>>> import numpy as np
>>> np.set_printoptions(precision=3, suppress=True, linewidth=160)
>>> E = np.loadtxt("arr.csv", delimiter=",")
>>> E
array([[-0.536, -0.26 , -0.071],
       [ 0.75 , -0.041, -0.486],
       [-0.214, -0.613, -0.647],
       [-0.322,  0.745, -0.584]])
>>> # orthonormal columns
>>> T = np.stack([E, 4 * E, E[::-1]])
>>> np.linalg.matrix_rank(T)
array([3, 3, 3])
>>> np.linalg.matrix_rank(T.reshape(3, -1))
np.int64(2)
>>> np.linalg.norm(T, axis=(1, 2))
array([1.732, 6.928, 1.732])
>>> T.shape
(3, 4, 3)
>>> np.einsum("bij,cij->bc", T, T)
array([[ 3.   , 12.   ,  0.398],
       [12.   , 48.   ,  1.59 ],
       [ 0.398,  1.59 ,  3.   ]])
>>> W0 = np.load("block9.npy")
>>> W0
array([[-3.299, -3.48 ,  0.661, -1.253],
       [ 0.6  , -0.054, -3.656, -3.357],
       [-3.599,  3.439, -0.384, -0.28 ],
       [-0.9  , -1.03 , -3.324,  3.476]])
>>> A2 = np.array([[0, 1, 0], [1, 1, 1], [0, 0, 2], [0, 1, 3]])
>>> np.einsum("ij->j", W0)
array([-7.197, -1.126, -6.703, -1.414])
>>> np.einsum("ik,kj->ji", W0, A2)
array([[ -3.48 ,  -0.054,   3.439,  -1.03 ],
       [ -8.032,  -2.811,  -0.44 ,   1.546],
       [ -5.917, -17.438,   1.83 ,   2.751]])
>>> np.einsum("ij,ij->i", W0, W0)
array([25., 25., 25., 25.])
>>> A2.T @ W0.T
array([[ -3.48 ,  -0.054,   3.439,  -1.03 ],
       [ -8.032,  -2.811,  -0.44 ,   1.546],
       [ -5.917, -17.438,   1.83 ,   2.751]])
>>> np.einsum("ik,kj->ij", W0, A2)
array([[ -3.48 ,  -8.032,  -5.917],
       [ -0.054,  -2.811, -17.438],
       [  3.439,  -0.44 ,   1.83 ],
       [ -1.03 ,   1.546,   2.751]])
>>> np.linalg.eigvals(W0)
array([-5.   +0.j   , -0.131+4.998j, -0.131-4.998j,  5.   +0.j   ])
>>> np.round(np.einsum("ij,ji->", W0, W0), 3)
np.float64(0.068)
>>> np.kron(np.eye(2, dtype=int), W0)
array([[-3.299, -3.48 ,  0.661, -1.253, -0.   , -0.   ,  0.   , -0.   ],
       [ 0.6  , -0.054, -3.656, -3.357,  0.   , -0.   , -0.   , -0.   ],
       [-3.599,  3.439, -0.384, -0.28 , -0.   ,  0.   , -0.   , -0.   ],
       [-0.9  , -1.03 , -3.324,  3.476, -0.   , -0.   , -0.   ,  0.   ],
       [-0.   , -0.   ,  0.   , -0.   , -3.299, -3.48 ,  0.661, -1.253],
       [ 0.   , -0.   , -0.   , -0.   ,  0.6  , -0.054, -3.656, -3.357],
       [-0.   ,  0.   , -0.   , -0.   , -3.599,  3.439, -0.384, -0.28 ],
       [-0.   , -0.   , -0.   ,  0.   , -0.9  , -1.03 , -3.324,  3.476]])
>>> rng = np.random.default_rng(637)
>>> A2 = W0 + rng.integers(-2, 3, (4, 3)) @ rng.integers(-2, 3, (3, 4))
>>> A2
array([[-10.299,  -3.48 ,   2.661,  -2.253],
       [ -0.4  ,  -8.054,   2.344,   5.643],
       [ -7.599,   9.439,  -0.384,  -6.28 ],
       [ -3.9  ,  -2.03 ,  -3.324,   3.476]])
>>> np.abs(A2 - W0).sum(axis=1)
array([10., 24., 16.,  4.])
>>> np.round(np.linalg.svd(A2 - W0, compute_uv=False), 3) + 0
array([15.63 ,  9.176,  2.347,  0.   ])
>>> A2 - W0
array([[-7.,  0.,  2., -1.],
       [-1., -8.,  6.,  9.],
       [-4.,  6.,  0., -6.],
       [-3., -1.,  0.,  0.]])
>>> J = np.loadtxt("run4.csv", delimiter=",")
>>> J
array([[3., 1.],
       [0., 3.]])
>>> t = np.radians(15)
>>> R = np.eye(2)
>>> R[1, 1] = R[0, 0] = np.cos(t)
>>> R[1, 0], R[0, 1] = -np.sin(t), np.sin(t)
>>> R
array([[ 0.966,  0.259],
       [-0.259,  0.966]])
>>> A2 = J @ R.T
>>> np.allclose(J @ J.T, A2 @ A2.T)
True
>>> np.linalg.svd(J, compute_uv=False), np.linalg.svd(A2, compute_uv=False)
(array([3.541, 2.541]), array([3.541, 2.541]))
>>> round(float(np.linalg.det(R)), 3), round(np.trace(R), 3)
(1.0, np.float64(1.932))
>>> np.allclose(np.linalg.norm(J, axis=1), np.linalg.norm(A2, axis=1))
True
>>> A2
array([[3.157, 0.189],
       [0.776, 2.898]])
>>> proj = np.triu(np.array([[-5, -1], [4, 2]]), 1) + np.eye(2)
>>> A2 = proj @ J @ np.linalg.inv(proj)
>>> np.trace(A2), np.trace(J)
(np.float64(6.0), np.float64(6.0))
>>> np.round(np.linalg.det(A2), 3)
np.float64(9.0)
>>> proj @ J - J @ proj
array([[0., 0.],
       [0., 0.]])
>>> np.linalg.matrix_rank(A2)
np.int64(2)
>>> np.poly(A2)
array([ 1., -6.,  9.])
>>> O, _ = np.linalg.qr(np.array([[1.6, -0.1, -0.2, -1.7],
...     [1.4, -0.3, -0.9, -1.4],
...     [0.7, 0.3, -1.2, 0.1],
...     [0.6, -0.3, 0.4, -0.8]]))
>>> V, _ = np.linalg.qr(np.array([[0.4, 0.8], [-0.4, -1.2]]))
>>> sv = 10 * 0.5 ** np.arange(2)
>>> X = O[:, :2] * sv @ V[:2]
>>> X
array([[ 5.36 , -4.405],
       [ 3.101, -5.443],
       [ 4.915,  0.643],
       [ 0.048, -3.614]])
>>> W = np.array([[5, 4, 3, 5], [2, 4, 1, 3]])
>>> c = np.array([2, 0, -3, -2])
>>> H = np.maximum(X @ W + c, 0)
>>> np.linalg.matrix_rank(H)
np.int64(3)
>>> (H > 0).astype(int)
array([[1, 1, 1, 1],
       [1, 0, 1, 0],
       [1, 1, 1, 1],
       [0, 0, 0, 0]])
>>> basis = np.array([[2, 0], [2, 1], [-2, 1], [1, -1]])
>>> (H @ basis).round(6).argmax(axis=1)
array([0, 0, 0, 0])
>>> O = X.astype(float).copy()
>>> for j in range(2):
...     O[:, j] -= O[:, :j] @ (O[:, :j].T @ O[:, j])
...     O[:, j] /= np.linalg.norm(O[:, j])
... 
>>> np.round(O.T @ O, 3) + 0
array([[1., 0.],
       [0., 1.]])
>>> O
array([[ 0.678, -0.188],
       [ 0.392, -0.566],
       [ 0.622,  0.568],
       [ 0.006, -0.567]])
>>> F = 0.2 ** np.abs(np.subtract.outer(np.arange(3), np.arange(3)))
>>> F
array([[1.  , 0.2 , 0.04],
       [0.2 , 1.  , 0.2 ],
       [0.04, 0.2 , 1.  ]])
>>> vec = np.array([2, -8, 2])
>>> target = F @ vec
>>> c, lr = np.zeros(3), 1 / np.linalg.norm(F, 2) ** 2
>>> for i in range(300):
...     c -= lr * F.T @ (F @ c - target)
...     if i % 50 == 0: print(i, round(np.linalg.norm(F @ c - target), 3))
... 
0 3.901
50 0.0
100 0.0
150 0.0
200 0.0
250 0.0
>>> round(float(np.linalg.cond(F)), 3)
1.77
>>> c
array([ 2., -8.,  2.])
>>> proj = np.triu(np.array([[-2, 2, -2], [-2, 0, -2], [1, -3, 3]]), 1) + np.eye(3)
>>> A2 = proj @ F @ np.linalg.inv(proj)
>>> np.poly(A2)
array([ 1.   , -3.   ,  2.918, -0.922])
>>> np.trace(A2), np.trace(F)
(np.float64(3.0), np.float64(3.0))
>>> proj @ F - F @ proj
array([[ 0.32, -0.4 ,  0.8 ],
       [-0.08, -0.8 ,  0.4 ],
       [ 0.  , -0.08,  0.48]])
>>> round(np.linalg.det(A2), 3)
np.float64(0.922)
>>> feats = np.load("w.npy")
>>> feats
array([[ 5,  1],
       [ 3, -3]])
>>> proj = X @ np.linalg.solve(X.T @ X, X.T)
>>> proj @ X[:, 0]
array([5.36 , 3.101, 4.915, 0.048])
>>> np.round((np.eye(4) - proj) @ X, 3) + 0
array([[0., 0.],
       [0., 0.],
       [0., 0.],
       [0., 0.]])
>>> proj
array([[ 0.495,  0.372,  0.315,  0.111],
       [ 0.372,  0.475, -0.078,  0.323],
       [ 0.315, -0.078,  0.709, -0.318],
       [ 0.111,  0.323, -0.318,  0.321]])
>>> ev, V = np.linalg.eig(feats)
>>> np.sort(np.linalg.eigvals(np.linalg.inv(feats)))
array([-0.298,  0.187])
>>> np.prod(ev)
np.float64(-18.0)
>>> np.sort(np.linalg.eigvals(feats @ feats))
array([11.282, 28.718])
>>> np.einsum("ii->", feats)
np.int64(2)
>>> np.round(np.linalg.det(2 * feats), 3), round(np.linalg.det(feats), 3)
(np.float64(-72.0), np.float64(-18.0))
>>> np.linalg.eigvals(feats)
array([ 5.359, -3.359])
>>> round(float(np.linalg.det(feats[::-1])), 3)
18.0
>>> arr = np.array([[3.0, 3.0, 5.0, 0.0],
...     [2.0, 0.0, 4.0, 0.0],
...     [0.0, 1.0, 1.0, 0.0],
...     [0.0, 0.0, 0.0, 2.0]])
>>> ev, V = np.linalg.eig(arr)
>>> np.sort(np.linalg.eigvals(arr @ arr))
array([ 0.69,  3.61,  4.  , 25.7 ])
>>> round(float(np.prod(ev)), 3)
-16.0
>>> O = arr.astype(float).copy()
>>> for j in range(4):
...     O[:, j] -= O[:, :j] @ (O[:, :j].T @ O[:, j])
...     O[:, j] /= np.linalg.norm(O[:, j])
... 
>>> np.round(O.T @ O, 3) + 0
array([[1., 0., 0., 0.],
       [0., 1., 0., 0.],
       [0., 0., 1., 0.],
       [0., 0., 0., 1.]])
>>> O
array([[ 0.832,  0.475, -0.286,  0.   ],
       [ 0.555, -0.713,  0.429,  0.   ],
       [ 0.   ,  0.515,  0.857,  0.   ],
       [ 0.   ,  0.   ,  0.   ,  1.   ]])
>>> vec = np.array([2, 0, 1])
>>> target = E @ vec
>>> c, lr = np.zeros(3), 1 / np.linalg.norm(E, 2) ** 2
>>> for i in range(150):
...     c -= lr * E.T @ (E @ c - target)
...     if i % 50 == 0: print(i, round(np.linalg.norm(E @ c - target), 3))
... 
0 0.0
50 0.0
100 0.0
>>> round(np.linalg.cond(E), 3)
np.float64(1.0)
>>> A2 = np.array([[1, 0, -2], [-2, 0, 1]])
>>> basis = np.kron(A2, arr)
>>> round(float(np.linalg.norm(basis, 2)), 3), np.round(np.linalg.norm(A2, 2) * np.linalg.norm(arr, 2), 3)
(23.481, np.float64(23.481))
>>> basis.shape
(8, 12)
>>> M = np.load("x.npy")
>>> M
array([[-0.356, -1.113, -1.308],
       [-0.3  , -1.1  , -1.3  ],
       [ 0.2  ,  0.4  , -1.1  ]])
>>> z = rng.permutation(3)
>>> A2 = M[:, z] * rng.choice([-1, 1], 3)
>>> A2
array([[ 1.308, -0.356, -1.113],
       [ 1.3  , -0.3  , -1.1  ],
       [ 1.1  ,  0.2  ,  0.4  ]])
>>> Uu, _, Vh = np.linalg.svd(M.T @ A2)
>>> np.round(np.linalg.lstsq(M, A2)[0], 3) + 0
array([[ 0.,  1.,  0.],
       [ 0.,  0.,  1.],
       [-1.,  0.,  0.]])
>>> z
array([2, 0, 1])
>>> O, R = np.linalg.qr(M)
>>> round(float(abs(R[0, 0])), 3), np.round(np.linalg.norm(M[:, 0]), 3)
(0.507, np.float64(0.507))
>>> O @ R
array([[-0.356, -1.113, -1.308],
       [-0.3  , -1.1  , -1.3  ],
       [ 0.2  ,  0.4  , -1.1  ]])
>>> np.trace(O @ O.T)
np.float64(3.0)
>>> R
array([[ 0.507,  1.591,  1.255],
       [ 0.   ,  0.277,  1.621],
       [ 0.   ,  0.   , -0.64 ]])
>>> vec = np.array([1, -4, 8])
>>> a = np.maximum(R @ vec, 0)
>>> R * (a > 1e-9)[:, None]
array([[ 0.507,  1.591,  1.255],
       [ 0.   ,  0.277,  1.621],
       [ 0.   ,  0.   , -0.   ]])
>>> np.tanh(R @ vec)
array([ 1.,  1., -1.])
>>> np.maximum(R @ (3 * vec), 0)
array([12.534, 35.571,  0.   ])
>>> R.T @ a
array([ 2.117,  9.938, 24.459])
>>> O = M.astype(float).copy()
>>> for j in range(3):
...     O[:, j] -= O[:, :j] @ (O[:, :j].T @ O[:, j])
...     O[:, j] /= np.linalg.norm(O[:, j])
... 
>>> np.round(O.T @ M, 3) + 0
array([[0.507, 1.591, 1.255],
       [0.   , 0.277, 1.621],
       [0.   , 0.   , 0.64 ]])
>>> np.round(O.T @ O, 3) + 0
array([[1., 0., 0.],
       [0., 1., 0.],
       [0., 0., 1.]])
